$ python -q
>>> import numpy as np
>>> import numpy.linalg as la
>>> np.set_printoptions(suppress=True, linewidth=160)
>>> tidy = lambda a: np.round(a, 2) + 0
>>> Q, _ = la.qr(np.array([[-0.2, 0.6, 0.0, 2.0, 0.6, -0.2, -0.3, 0.3, 0.3, -1.2],
...     [-1.0, -1.1, -1.6, -1.5, -0.5, -0.4, 0.5, -0.6, 0.5, 0.4],
...     [0.3, 1.5, 0.9, -0.3, -0.6, -0.7, 0.3, 0.8, 0.0, 0.8],
...     [0.9, -1.8, 2.1, 1.1, -1.4, -0.4, 1.1, 0.2, -1.1, 0.3],
...     [-0.8, -2.0, 0.4, -0.4, -0.8, 0.0, -1.7, 0.0, -0.9, -1.1],
...     [-0.1, -0.4, 1.6, 0.4, 0.2, -2.5, -0.7, 1.6, 0.6, 0.0],
...     [1.4, 1.8, 1.1, -0.8, -1.3, 0.1, -0.6, -0.7, -0.2, 1.2],
...     [0.2, -0.7, 1.0, 0.6, 0.6, 0.4, 1.6, -0.8, -0.2, -0.3],
...     [2.4, -0.3, 0.1, -1.9, -1.7, 0.7, 0.6, -0.1, 0.5, -0.4],
...     [0.7, -1.2, -0.3, -1.4, -0.7, 1.2, 0.6, -1.0, -0.1, -0.9]]))
>>> K = 2 * Q
>>> tidy(K)
array([[-0.12,  0.32, -0.1 , -1.25, -0.58, -0.34,  0.26, -0.4 , -1.27,  0.14],
       [-0.61, -0.45,  0.76,  0.67, -0.62, -0.69, -0.93, -0.74, -0.29, -0.21],
       [ 0.18,  0.72, -0.56,  0.74, -0.43,  0.09, -0.77,  1.05, -0.83,  0.07],
       [ 0.55, -0.99, -0.93, -0.53, -0.86, -0.06, -0.67,  0.05,  0.57,  0.24],
       [-0.49, -0.92, -0.37,  0.62, -0.59,  0.57,  1.05,  0.15, -0.55, -0.55],
       [-0.06, -0.19, -1.  ,  0.5 ,  0.69, -1.36,  0.4 , -0.24, -0.21,  0.35],
       [ 0.85,  0.75, -0.37,  0.64, -0.55,  0.39,  0.29, -1.27,  0.12,  0.05],
       [ 0.12, -0.37, -0.52, -0.16,  1.05,  0.67, -0.79, -0.59, -0.64, -0.78],
       [ 1.46, -0.4 ,  0.68,  0.06,  0.04, -0.6 ,  0.25,  0.36, -0.36, -0.75],
       [ 0.43, -0.67,  0.47,  0.3 ,  0.33,  0.51, -0.02, -0.1 , -0.64,  1.51]])
>>> r0 = np.array([9, -4, -9, -2, 3, 5, -4, 9, -8, 6])
>>> M2 = K + np.outer(r0, np.eye(10)[9])
>>> tidy(la.det(M2) / la.det(K)), tidy(1 + la.solve(K, r0)[9])
(np.float64(3.21), np.float64(3.21))
